% python3 -q
>>> import numpy as np
>>> np.set_printoptions(suppress=True, linewidth=100)
>>> tidy = lambda a: np.round(a, 3) + 0
>>> F = np.load("data.npy")
>>> tidy(F)
array([[ 0.512,  1.035, -2.769],
       [-2.945, -0.065, -0.569],
       [ 0.256, -2.815, -1.005]])
>>> tidy(np.einsum("ij,ji->", F, F))
np.float64(-3.035)
>>> tidy(np.linalg.det(2 * F)), tidy(np.linalg.det(F))
(np.float64(-216.0), np.float64(-27.0))
>>> tidy(np.poly(F))
array([ 1.   ,  0.558,  1.673, 27.   ])
>>> tidy(np.linalg.det(F[::-1]))
np.float64(27.0)
>>> M2 = F / np.linalg.norm(F, axis=1, keepdims=True)
>>> gram = M2 @ M2.T
>>> tidy(np.linalg.norm(M2, axis=1))
array([1., 1., 1.])
>>> feats = np.array([[2, 8, -7], [4, -9, -3], [9, -6, 4]])
>>> feats[-1] = feats[0] + 4 * feats[1]
>>> feats
array([[  2,   8,  -7],
       [  4,  -9,  -3],
       [ 18, -28, -19]])
>>> # looks like rank 2
>>> x0 = np.array([-8, -5, -4])
>>> a = np.maximum(feats @ x0, 0)
>>> np.maximum(feats @ x0, 0) - np.maximum(-feats @ x0, 0)
array([-28,  25,  72])
>>> np.flatnonzero(a > 1e-9)
array([1, 2])
>>> a
array([ 0, 25, 72])
>>> proj = np.triu(np.array([[-1, 1, 2], [-1, 2, 0], [-1, 1, 1]]), 1) + np.eye(3)
>>> M2 = proj @ feats @ np.linalg.inv(proj)
>>> np.linalg.matrix_rank(M2)
np.int64(2)
>>> proj @ feats - feats @ proj
array([[ 40., -67., -45.],
       [  0.,  -4.,  -8.],
       [  0., -18., -36.]])
>>> m1 = np.load("layer4.npy")
>>> m1
array([[1.  , 0.5 , 0.25],
       [0.5 , 1.  , 0.5 ],
       [0.25, 0.5 , 1.  ]])
>>> # equal to its transpose
>>> proj = np.triu(np.array([[-2, -4, -4], [2, 2, 5], [-4, -3, 0]]), 1) + np.eye(3)
>>> M2 = proj @ m1 @ np.linalg.inv(proj)
>>> np.linalg.matrix_rank(M2)
np.int64(3)
>>> tidy(np.poly(M2))
array([ 1.   , -3.   ,  2.437, -0.562])
>>> proj @ m1 - m1 @ proj
array([[-3.  , -2.  , -4.5 ],
       [ 1.25,  4.5 ,  2.  ],
       [ 0.  ,  1.  , -1.5 ]])
>>> data = np.load("block12.npy")
>>> data
array([[ 1, -1, -1,  1, -1,  1,  1, -1],
       [ 1, -1, -1,  1,  1, -1, -1,  1]])
>>> U, s, VT = np.linalg.svd(data, full_matrices=False)
>>> np.cumsum(s ** 2) / np.sum(s ** 2)
array([0.5, 1. ])
>>> (s > 1e-8).sum()
np.int64(2)
>>> tidy(s)
array([2.828, 2.828])
>>> tidy(U.T @ data @ VT.T)
array([[2.828, 0.   ],
       [0.   , 2.828]])
>>> U.T @ U
array([[1., 0.],
       [0., 1.]])
>>> U.shape, s.shape, VT.shape
((2, 2), (2,), (2, 8))
>>> x0 = np.array([3, 3, 3, 1, 3, 2, 0, 3])
>>> a = np.maximum(data @ x0, 0)
>>> np.flatnonzero(a > 1e-9)
array([1])
>>> np.maximum(data @ (3 * x0), 0)
array([0, 6])
>>> data.T @ a
array([ 2, -2, -2,  2,  2, -2, -2,  2])
>>> a
array([0, 2])
>>> np.maximum(data @ x0, 0) - np.maximum(-data @ x0, 0)
array([-6,  2])
>>> tidy(np.tanh(data @ x0))
array([-1.   ,  0.964])
>>> E = np.load("run1.npy")
>>> E
array([[-1,  0,  0,  0],
       [ 2,  1,  0,  0],
       [-1,  1, -1,  0],
       [ 0, -2,  0, -1]])
>>> # triangular
>>> f = np.array([1, 2, 0, 0])
>>> M2 = E + np.outer(f, np.eye(4)[1])
>>> tidy(np.linalg.det(M2) / np.linalg.det(E)), tidy(1 + np.linalg.solve(E, f)[1])
(np.float64(5.0), np.float64(5.0))
>>> np.linalg.matrix_rank(np.linalg.inv(M2) - np.linalg.inv(E), tol=1e-8)
np.int64(1)
>>> np.linalg.matrix_rank(M2 - E)
np.int64(1)
>>> M2
array([[-1.,  1.,  0.,  0.],
       [ 2.,  3.,  0.,  0.],
       [-1.,  1., -1.,  0.],
       [ 0., -2.,  0., -1.]])
>>> proj = np.triu(np.array([[1, -1, -1, -2], [3, 0, 1, 0], [0, 1, -2, 0], [1, 0, -2, -2]]), 1) + np.eye(4)
>>> M2 = proj @ E @ np.linalg.inv(proj)
>>> np.linalg.matrix_rank(M2)
np.int64(4)
>>> np.trace(M2), np.trace(E)
(np.float64(-2.0), np.int64(-2))
>>> proj @ E - E @ proj
array([[-1.,  1.,  0.,  0.],
       [-1.,  3.,  0.,  4.],
       [ 0., -1., -2., -2.],
       [ 0.,  0.,  2.,  0.]])
>>> tidy(np.linalg.det(M2))
np.float64(-1.0)
>>> ev, V = np.linalg.eigvalsh(m1)
Traceback (most recent call last):
  File "<python-input-65>", line 1, in <module>
    ev, V = np.linalg.eigvalsh(m1)
    ^^^^^
ValueError: too many values to unpack (expected 2)
>>> ev, V = np.linalg.eigh(m1)
>>> tidy(ev.sum()), np.trace(m1)
(np.float64(3.0), np.float64(3.0))
>>> tidy(ev)
array([0.407, 0.75 , 1.843])
>>> tidy(np.linalg.eigvalsh(m1 @ m1))
array([0.166, 0.562, 3.397])
>>> (ev > 1e-8).sum(), (ev < -1e-8).sum()
(np.int64(3), np.int64(0))
